$ python3 -q
>>> import numpy as np
>>> np.set_printoptions(suppress=True, linewidth=100)
>>> tidy = lambda a: np.round(a, 4) + 0
>>> E = np.array([[4, 0, -4],
...     [7, 4, -4],
...     [7, 6, -8],
...     [7, 3, -4],
...     [3, 8, -3],
...     [5, 8, -8],
...     [3, 8, -9],
...     [6, 5, -10],
...     [8, 7, -7],
...     [12, 7, -5],
...     [10, 7, -6],
...     [8, 3, -2],
...     [9, -2, -2],
...     [5, -5, -5],
...     [5, -5, -8]])
>>> E
array([[  4,   0,  -4],
       [  7,   4,  -4],
       [  7,   6,  -8],
       [  7,   3,  -4],
       [  3,   8,  -3],
       [  5,   8,  -8],
       [  3,   8,  -9],
       [  6,   5, -10],
       [  8,   7,  -7],
       [ 12,   7,  -5],
       [ 10,   7,  -6],
       [  8,   3,  -2],
       [  9,  -2,  -2],
       [  5,  -5,  -5],
       [  5,  -5,  -8]])
>>> dist = np.linalg.norm(E[:, None] - E[None], axis=-1)
>>> (dist + 1e9 * np.eye(15)).round(6).argmin(axis=1)
array([ 3,  3,  8,  1,  5,  6,  5,  2,  2, 10,  8,  3, 11, 14, 13])
>>> np.unravel_index(dist.round(6).argmax(), dist.shape)
(np.int64(9), np.int64(14))
>>> dist.shape
(15, 15)
>>> np.flatnonzero(dist[5] < dist.mean() / 2)
array([2, 5, 6, 8])
>>> proj = E @ np.linalg.solve(E.T @ E, E.T)
>>> tidy(proj @ E[:, 1])
array([ 0.,  4.,  6.,  3.,  8.,  8.,  8.,  5.,  7.,  7.,  7.,  3., -2., -5., -5.])
>>> print(np.allclose(proj @ proj, proj))
True
>>> tidy(np.linalg.eigvalsh(proj))
array([0., 0., 0., 0., 0., 0., 0., 0., 0., 0., 0., 0., 1., 1., 1.])
>>> print(np.linalg.matrix_rank(np.eye(15) - proj))
12
>>> G = np.cov(E, rowvar=False)
>>> tidy(E.std(axis=0))
array([2.4712, 4.4242, 2.4676])
>>> np.median(E, axis=0)
array([ 7.,  5., -5.])
>>> tidy(np.corrcoef(E[:, 0], E[:, 1])[0, 1])
np.float64(0.1134)
>>> tidy(np.polyfit(E[:, 0], E[:, 1], 1))
array([0.2031, 2.2598])
>>> tidy(G)
array([[ 6.5429,  1.3286,  1.5714],
       [ 1.3286, 20.9714, -3.0714],
       [ 1.5714, -3.0714,  6.5238]])
>>> print(tidy(np.linalg.eigvalsh(G)[::-1]))
[21.6627  8.0121  4.3632]
>>> w, V = np.linalg.eigh(G)
>>> vec = np.array([2, 0, -2])
>>> print(tidy(vec @ G @ vec / (vec @ vec)), tidy(w[0]), tidy(w[-1]))
4.9619 4.3632 21.6627
>>> tidy(V * np.sqrt(w) @ V.T)
array([[ 2.5277,  0.2085,  0.3315],
       [ 0.2085,  4.5529, -0.4457],
       [ 0.3315, -0.4457,  2.493 ]])
>>> print(tidy(vec @ G @ vec))
39.6952
>>> tidy(np.linalg.eigvalsh(G[1:, 1:]))
array([ 5.898 , 21.5973])
>>> tidy(V * np.maximum(w, 0) @ V.T)
array([[ 6.5429,  1.3286,  1.5714],
       [ 1.3286, 20.9714, -3.0714],
       [ 1.5714, -3.0714,  6.5238]])
>>> tidy(np.abs(G).sum(axis=1).max()), tidy(np.abs(w).max())
(np.float64(25.3714), np.float64(21.6627))
>>> labels = E[:, 0] > np.median(E[:, 0])
>>> r0 = E[labels].mean(axis=0) - E[~labels].mean(axis=0)
>>> print((((E - E.mean(axis=0)) @ r0 > 0) == labels).mean())
0.8
>>> tidy(r0)
array([4.2, 1.2, 1.9])
>>> np.argsort(-np.abs(r0).round(6), kind="stable")
array([0, 2, 1])
>>> m1 = np.load("mat.npy")
>>> m1
array([[-1,  0,  1],
       [ 2,  3,  4]])
>>> Y = m1[0, 0] * m1[1:] - np.outer(m1[1:, 0], m1[0])
>>> Y
array([[ 0, -3, -6]])
>>> m1[:, 0] / m1[0, 0]
array([ 1., -2.])
>>> np.flatnonzero(~Y.round(6).any(axis=1))
array([], dtype=int64)
>>> vec = np.array([0, 2, 3])
>>> h1 = np.maximum(m1 @ vec, 0)
>>> print(h1)
[ 3 18]
>>> m1.T @ h1
array([33, 54, 75])
>>> np.maximum(m1 @ vec, 0) - np.maximum(-m1 @ vec, 0)
array([ 3, 18])
>>> print(m1 * (h1 > 1e-9)[:, None])
[[-1  0  1]
 [ 2  3  4]]
>>> vec = np.array([1, 0, 0])
>>> print(m1 @ np.ones(3))
[0. 9.]
>>> m1 @ (2 * vec)
array([-2,  4])
>>> (m1 @ vec).argmax()
np.int64(1)
>>> print(m1 @ vec)
[-1  2]
>>> print((m1 * vec).sum(axis=1))
[-1  2]
>>> print(np.sign((m1 @ vec).round(6)))
[-1  1]
>>> Y = np.array([[2, -3, -2], [2, -3, -3], [2, 0, 0]])
>>> np.vstack([m1, Y.T]).shape
(5, 3)
>>> np.einsum("ij->j", m1)
array([1, 3, 5])
>>> m1 @ Y
array([[  0,   3,   2],
       [ 18, -15, -13]])
>>> np.linalg.matrix_rank(np.vstack([m1, Y.T]))
np.int64(3)
>>> print(np.einsum("ik,kj->ji", m1, Y))
[[  0  18]
 [  3 -15]
 [  2 -13]]
>>> T = np.stack([m1, 5 * m1, m1[::-1]])
>>> np.linalg.matrix_rank(T)
array([2, 2, 2])
>>> M = np.loadtxt("a.csv", delimiter=",")
>>> tidy(M)
array([[-1.54,  0.7 ,  0.56,  2.38],
       [ 0.  ,  0.  ,  0.  ,  0.  ],
       [-0.55,  0.25,  0.2 ,  0.85],
       [-0.55,  0.25,  0.2 ,  0.85]])
>>> U, s, vt = np.linalg.svd(M)
>>> V = vt[:(s > 1e-8).sum()]
>>> rng = np.random.default_rng(737797)
>>> vec = M[0] + -3 * M[1] + rng.integers(2) * np.eye(4)[0]
>>> print(tidy(vec))
[-0.54  0.7   0.56  2.38]
>>> np.linalg.matrix_rank(np.vstack([M, vec]))
np.int64(2)
>>> print(tidy(np.diag(V.T @ V)))
[0.2683 0.0554 0.0355 0.6408]
>>> np.allclose(V.T @ V @ vec, vec)
False
>>> np.argsort(-np.linalg.norm(M, axis=0).round(6), kind="stable")[:3]
array([3, 0, 1])
>>> r = np.linalg.matrix_rank(M)
>>> r
np.int64(1)
>>> ns = np.linalg.svd(M)[2][r:].T
>>> np.allclose(M @ ns, 0)
True
>>> tidy(M @ ns)
array([[0., 0., 0.],
       [0., 0., 0.],
       [0., 0., 0.],
       [0., 0., 0.]])
>>> print([int(np.linalg.matrix_rank(M[:, :j + 1])) for j in range(4)])
[1, 1, 1, 1]
>>> print(ns.shape)
(4, 3)
>>> U, s, vt = np.linalg.svd(M)
>>> np.argmax(s[:-1] / (s[1:] + 1e-6)) + 1
np.int64(1)
>>> Y = U[:, :1] @ np.diag(s[:1]) @ vt[:1]
>>> tidy(np.linalg.norm(M - Y, 2)), tidy(s[1])
(np.float64(0.0), np.float64(0.0))
>>> tidy(Y)
array([[-1.54,  0.7 ,  0.56,  2.38],
       [ 0.  ,  0.  ,  0.  ,  0.  ],
       [-0.55,  0.25,  0.2 ,  0.85],
       [-0.55,  0.25,  0.2 ,  0.85]])
>>> np.linalg.matrix_rank(Y)
np.int64(1)
>>> F = np.loadtxt("run0.csv", delimiter=",")
>>> F
array([[-2.,  1.,  1.],
       [ 1., -2.,  1.],
       [ 1.,  1., -2.]])
>>> [round(float(x), 4) for x in np.linalg.svd(F, compute_uv=False)[:3]]
[3.0, 3.0, 0.0]
>>> np.argsort(-np.linalg.norm(F, axis=0).round(6), kind="stable")[:3]
array([0, 1, 2])
>>> J = np.vander(np.arange(3) - 1, 3, increasing=True)
>>> print(J)
[[ 1 -1  1]
 [ 1  0  0]
 [ 1  1  1]]
>>> vec = np.array([-1, -3, 2])
>>> y = J @ vec
>>> coef, lr = np.zeros(3), 1 / np.linalg.norm(J, 2) ** 2
>>> for i in range(250):
...     coef -= lr * J.T @ (J @ coef - y)
...     if i % 50 == 0: print(i, round(np.linalg.norm(J @ coef - y), 4))
... 
0 2.7197
50 0.0084
100 0.0001
150 0.0
200 0.0
>>> print(tidy(np.linalg.cond(J)))
3.2255
>>> tidy(coef)
array([-1., -3.,  2.])
